In [1]: import numpy as np

In [2]: np.set_printoptions(precision=3, suppress=True, linewidth=100)

In [3]: tidy = lambda a: np.round(a, 3) + 0

In [4]: data = np.loadtxt("out12.csv", delimiter=",")

In [5]: data
Out[5]: 
array([[  0.,   0.,   0.,   0.,   0.,   0.,   0.,   0.,   0.,   0.],
       [  0.,   9., -12.,   9.,  -6., -15.,  12., -15.,  -6., -15.],
       [  0., -12.,  16., -12.,   8.,  20., -16.,  20.,   8.,  20.],
       [  0.,   9., -12.,   9.,  -6., -15.,  12., -15.,  -6., -15.],
       [  0.,  -6.,   8.,  -6.,   4.,  10.,  -8.,  10.,   4.,  10.],
       [  0., -15.,  20., -15.,  10.,  25., -20.,  25.,  10.,  25.],
       [  0.,  12., -16.,  12.,  -8., -20.,  16., -20.,  -8., -20.],
       [  0., -15.,  20., -15.,  10.,  25., -20.,  25.,  10.,  25.],
       [  0.,  -6.,   8.,  -6.,   4.,  10.,  -8.,  10.,   4.,  10.],
       [  0., -15.,  20., -15.,  10.,  25., -20.,  25.,  10.,  25.]])

In [6]: rk = np.linalg.matrix_rank(data)

In [7]: rk
Out[7]: np.int64(1)

In [8]: ns = np.linalg.svd(data)[2][rk:].T

In [9]: np.allclose(data @ ns, 0)
Out[9]: True

In [10]: np.linalg.matrix_rank(data.T @ data), np.linalg.matrix_rank(data @ data.T)
Out[10]: (np.int64(1), np.int64(1))

In [11]: ev, evecs = np.linalg.eigh(data)

In [12]: vec = np.array([0, -3, -2, 0, 5, -3, -1, 4, -1, 1])

In [13]: vec @ data @ vec
Out[13]: np.float64(529.0)

In [14]: tidy(np.linalg.eigvalsh(data[1:, 1:]))
Out[14]: array([  0.,   0.,   0.,   0.,   0.,   0.,   0.,   0., 133.])

In [15]: X = np.loadtxt("arr.csv", delimiter=",")

In [16]: X
Out[16]: 
array([[ 3.,  0.,  0.,  0., -1.,  0.,  0.,  0., -4.,  0.,  0., -3.],
       [ 0.,  2.,  0.,  7.,  0.,  0.,  0.,  0.,  0., -3.,  0.,  0.],
       [ 0.,  0.,  4.,  0.,  0.,  3.,  9., -5.,  0.,  0., -5.,  0.],
       [ 0.,  2.,  0.,  1.,  0.,  0.,  0.,  0.,  0.,  9.,  0.,  0.],
       [-5.,  0.,  0.,  0., -6.,  0.,  0.,  0., -5.,  0.,  0.,  9.],
       [ 0.,  0.,  9.,  0.,  0., -1.,  4.,  5.,  0.,  0.,  2.,  0.],
       [ 0.,  0.,  2.,  0.,  0.,  5., -1.,  7.,  0.,  0., -8.,  0.],
       [ 0.,  0., -2.,  0.,  0.,  6.,  7., -6.,  0.,  0., -3.,  0.],
       [-4.,  0.,  0.,  0.,  0.,  0.,  0.,  0.,  8.,  0.,  0.,  1.],
       [ 0., -5.,  0., -5.,  0.,  0.,  0.,  0.,  0., -3.,  0.,  0.],
       [ 0.,  0., -3.,  0.,  0.,  6.,  1., -7.,  0.,  0., -1.,  0.],
       [-6.,  0.,  0.,  0.,  6.,  0.,  0.,  0., -4.,  0.,  0.,  5.]])

In [17]: vec = np.array([0, 1, -1, 5, 3, 5, 3, 1, -1, -1, 2, 4])

In [18]: rhs = X @ vec

In [19]: rhs
Out[19]: array([-11.,  40.,  23.,  -2.,  23.,   7.,  11.,  41.,  -4., -27.,  27.,  42.])

In [20]: tidy(np.linalg.solve(X, X[:, 3]))
Out[20]: array([0., 0., 0., 1., 0., 0., 0., 0., 0., 0., 0., 0.])

In [21]: f, g = X[9], X[5]

In [22]: f @ f
Out[22]: np.float64(59.0)

In [23]: p = (f @ g) / (f @ f) * f

In [24]: p
Out[24]: array([ 0., -0.,  0., -0.,  0.,  0.,  0.,  0.,  0., -0.,  0.,  0.])

In [25]: g - p
Out[25]: array([ 0.,  0.,  9.,  0.,  0., -1.,  4.,  5.,  0.,  0.,  2.,  0.])

In [26]: tidy(np.linalg.norm(f + g) ** 2 + np.linalg.norm(f - g) ** 2)
Out[26]: np.float64(372.0)

In [27]: np.outer(f, g)
Out[27]: 
array([[  0.,   0.,   0.,   0.,   0.,  -0.,   0.,   0.,   0.,   0.,   0.,   0.],
       [ -0.,  -0., -45.,  -0.,  -0.,   5., -20., -25.,  -0.,  -0., -10.,  -0.],
       [  0.,   0.,   0.,   0.,   0.,  -0.,   0.,   0.,   0.,   0.,   0.,   0.],
       [ -0.,  -0., -45.,  -0.,  -0.,   5., -20., -25.,  -0.,  -0., -10.,  -0.],
       [  0.,   0.,   0.,   0.,   0.,  -0.,   0.,   0.,   0.,   0.,   0.,   0.],
       [  0.,   0.,   0.,   0.,   0.,  -0.,   0.,   0.,   0.,   0.,   0.,   0.],
       [  0.,   0.,   0.,   0.,   0.,  -0.,   0.,   0.,   0.,   0.,   0.,   0.],
       [  0.,   0.,   0.,   0.,   0.,  -0.,   0.,   0.,   0.,   0.,   0.,   0.],
       [  0.,   0.,   0.,   0.,   0.,  -0.,   0.,   0.,   0.,   0.,   0.,   0.],
       [ -0.,  -0., -27.,  -0.,  -0.,   3., -12., -15.,  -0.,  -0.,  -6.,  -0.],
       [  0.,   0.,   0.,   0.,   0.,  -0.,   0.,   0.,   0.,   0.,   0.,   0.],
       [  0.,   0.,   0.,   0.,   0.,  -0.,   0.,   0.,   0.,   0.,   0.,   0.]])

In [28]: w1 = np.array([[-2, 1, 1, 4, -5],
    ...:     [-3, 3, -3, -1, -4],
    ...:     [0, -2, 5, 2, -5],
    ...:     [2, 2, -4, 4, 2],
    ...:     [-1, 0, -2, 4, -2],
    ...:     [-4, -1, -1, 3, 4],
    ...:     [3, 4, -4, 2, -1],
    ...:     [1, -4, -4, -5, -2],
    ...:     [5, -4, -4, 1, 5],
    ...:     [-1, 5, 3, -5, 0],
    ...:     [1, 5, 2, -5, 3],
    ...:     [-2, -5, -4, 3, 2]])

In [29]: c = np.array([-2, 1, -2, 2, 0])

In [30]: act = np.maximum(X @ w1 + c, 0)

In [31]: tidy((act > 0).mean(axis=0))
Out[31]: array([0.417, 0.5  , 0.333, 0.583, 0.583])

In [32]: basis = np.array([[0, 9, 4], [4, 1, 6], [7, 0, 3], [1, 5, 9], [3, 8, 7]])

In [33]: (act @ basis).round(6).argmax(axis=1)
Out[33]: array([0, 2, 2, 2, 1, 1, 2, 2, 1, 0, 2, 2])

In [34]: K = np.load("a.npy")

In [35]: K
Out[35]: 
array([[ 5.377,  0.581,  1.158,  5.715, -1.423,  2.638,  0.237],
       [ 7.162, -2.164, -3.889,  5.088,  3.295,  6.986,  0.318],
       [ 4.021, -0.411, -0.396,  2.321,  1.859,  2.752,  0.492],
       [ 4.761,  0.648,  1.266,  4.558, -0.841,  2.147,  0.404],
       [ 4.271,  0.345,  0.599,  4.904, -1.791,  2.279,  0.055],
       [ 5.97 , -2.197, -3.654,  2.892,  4.704,  6.168,  0.582],
       [ 5.894, -2.376, -4.376,  4.295,  3.091,  6.586,  0.063],
       [ 6.647, -2.316, -4.495,  5.355,  2.326,  7.121,  0.027],
       [ 6.962, -0.164, -0.303,  6.469, -0.025,  4.613,  0.355],
       [ 8.365, -1.841, -2.727,  4.413,  5.079,  6.891,  0.944],
       [ 5.786, -0.206, -0.058,  4.194,  1.416,  3.559,  0.65 ],
       [ 9.012, -2.06 , -3.469,  6.968,  2.875,  7.986,  0.484],
       [ 2.143, -0.766, -1.514,  1.835,  0.628,  2.34 , -0.099],
       [ 4.209,  0.377,  0.745,  4.9  , -1.642,  2.326,  0.112],
       [ 2.138, -0.816, -1.478,  1.749,  0.836,  2.398,  0.033],
       [ 2.94 ,  0.318,  0.97 ,  2.799, -0.209,  1.397,  0.318],
       [ 5.403,  0.598,  1.188,  5.696, -1.461,  2.691,  0.334]])

In [36]: rng = np.random.default_rng(28245)

In [37]: z = rng.permutation(7)

In [38]: A2 = K[:, z] * rng.choice([-1, 1], 7)

In [39]: A2
Out[39]: 
array([[-5.715, -0.581,  1.158, -0.237,  5.377, -2.638, -1.423],
       [-5.088,  2.164, -3.889, -0.318,  7.162, -6.986,  3.295],
       [-2.321,  0.411, -0.396, -0.492,  4.021, -2.752,  1.859],
       [-4.558, -0.648,  1.266, -0.404,  4.761, -2.147, -0.841],
       [-4.904, -0.345,  0.599, -0.055,  4.271, -2.279, -1.791],
       [-2.892,  2.197, -3.654, -0.582,  5.97 , -6.168,  4.704],
       [-4.295,  2.376, -4.376, -0.063,  5.894, -6.586,  3.091],
       [-5.355,  2.316, -4.495, -0.027,  6.647, -7.121,  2.326],
       [-6.469,  0.164, -0.303, -0.355,  6.962, -4.613, -0.025],
       [-4.413,  1.841, -2.727, -0.944,  8.365, -6.891,  5.079],
       [-4.194,  0.206, -0.058, -0.65 ,  5.786, -3.559,  1.416],
       [-6.968,  2.06 , -3.469, -0.484,  9.012, -7.986,  2.875],
       [-1.835,  0.766, -1.514,  0.099,  2.143, -2.34 ,  0.628],
       [-4.9  , -0.377,  0.745, -0.112,  4.209, -2.326, -1.642],
       [-1.749,  0.816, -1.478, -0.033,  2.138, -2.398,  0.836],
       [-2.799, -0.318,  0.97 , -0.318,  2.94 , -1.397, -0.209],
       [-5.696, -0.598,  1.188, -0.334,  5.403, -2.691, -1.461]])

In [40]: U, _, vt = np.linalg.svd(K.T @ A2)

In [41]: tidy(np.linalg.lstsq(K, A2)[0])
Out[41]: 
array([[ 0.,  0.,  0.,  0.,  1.,  0.,  0.],
       [ 0., -1.,  0.,  0.,  0.,  0.,  0.],
       [ 0.,  0.,  1.,  0.,  0.,  0.,  0.],
       [-1.,  0.,  0.,  0.,  0.,  0.,  0.],
       [ 0.,  0.,  0.,  0.,  0.,  0.,  1.],
       [ 0.,  0.,  0.,  0.,  0., -1.,  0.],
       [ 0.,  0.,  0., -1.,  0.,  0.,  0.]])

In [42]: z
Out[42]: array([3, 1, 2, 6, 0, 5, 4])
